% python3 -q
>>> import numpy as np
>>> np.set_printoptions(precision=2, suppress=True, linewidth=140, legacy="1.25")
>>> F = np.load("layer4.npy")
>>> F
array([[-9.,  0., -1.],
       [ 0.,  0., -3.],
       [ 0., -1.,  3.]])
>>> evals, vecs = np.linalg.eig(F)
>>> np.sort(np.linalg.eigvals(F.T))
array([-9.  , -0.79,  3.79])
>>> round(float(np.prod(evals)), 2)
27.0
>>> F @ vecs[:, 0] - evals[0] * vecs[:, 0]
array([0., 0., 0.])
>>> E = np.load("sample16.npy")
>>> E
array([[ 40., -48.,  12.,  42., -54.,  42.],
       [-48.,  68., -16., -56.,  72., -56.],
       [ 12., -16.,   8.,  14., -18.,  14.],
       [ 42., -56.,  14.,  53., -63.,  49.],
       [-54.,  72., -18., -63.,  85., -63.],
       [ 42., -56.,  14.,  49., -63.,  53.]])
>>> # symmetric, so the eigenvalues are real
>>> f = np.array([2, 0, 1])
>>> np.array([np.convolve(row, f, "same") for row in E])
array([[ -96.,   64.,   36.,  -96.,  126.,  -54.],
       [ 136.,  -80.,  -44.,  128., -168.,   72.],
       [ -32.,   28.,   12.,  -28.,   42.,  -18.],
       [-112.,   70.,   50., -112.,  151.,  -63.],
       [ 144.,  -90.,  -54.,  152., -189.,   85.],
       [-112.,   70.,   42., -112.,  155.,  -63.]])
>>> np.convolve(E[5], f)
array([  84., -112.,   70.,   42., -112.,  155.,  -63.,   53.])
>>> B = np.linalg.inv(E)
>>> np.allclose(B, E.T)
False
>>> np.round(np.linalg.slogdet(E)[0], 2)
1.0
>>> K = np.load("out18.npy")
>>> K
array([[  0.8,   0.6,   0.9,   0.8,   1.3],
       [ -1.8,  -1. ,   0.6,  -0.6,  -0.8],
       [  1.2,   0.2,  -1. ,   0.1,  -1.2],
       [ -0.4,  -1. ,  -0.1,  -0.8,  -0.1],
       [  2.7,   0.4,   0.2,  -0.8,  -0.9],
       [ -1.2,  -1.2,   1.7,  -0.6,  -0.7],
       [  1.2,   0.4,  -1.5,  -0.2,   0. ],
       [ -0.2,  -0.8,   0. ,   0.2,   1.1],
       [ -1.1,  -1.1,  -1.4,  -0.1,   1.2],
       [ -1.3,   1.9,   1.3,   0.1,   2.2],
       [  0.5,   0.1,   1.2,  -0.1,   0. ],
       [ -0.3,  -0.1,   0.9,   0.7,  -0.9],
       [  0.1,   0.5,  -0.3,  -1.3,  -0.2],
       [ -0.8,  -2. ,   1. ,  -1. ,   1.3],
       [  0.8,  -0.9,  -0.3,  -0.5,   0. ],
       [ -0.3,   0. ,   0.1,  -1. ,  -0.4],
       [  0.6,  -1. ,   1.1,   1.7,  -1.3],
       [  1.3,   0.4,   0.4,  -0.9,   1. ],
       [ -1. ,  -0.6,   1.6,  -1.9,   0.1],
       [  1.1,   0.9,  -0.8,  -0.6,  -0.2],
       [ -0.6,   0.9,   0.8,   1.2,   0.6],
       [ -0.7,  -1. ,  -0.5,  -1. ,   0.4],
       [  1.5,   0.3,   0.6,   0.1,  -0.5],
       [ -0.8,   0.7,  -2.4,  -0.7,  -0.9],
       [ -0.1,   0.2,  -0.3,  -1. ,  -0.8],
       [  0. ,  -0.7,   0.1,  -0.7,   1.2],
       [-18. ,  12. , -28. ,   6. ,  18. ]])
>>> hat = K @ np.linalg.solve(K.T @ K, K.T)
>>> np.allclose(hat @ hat, hat)
True
>>> np.linalg.matrix_rank(np.eye(27) - hat)
22
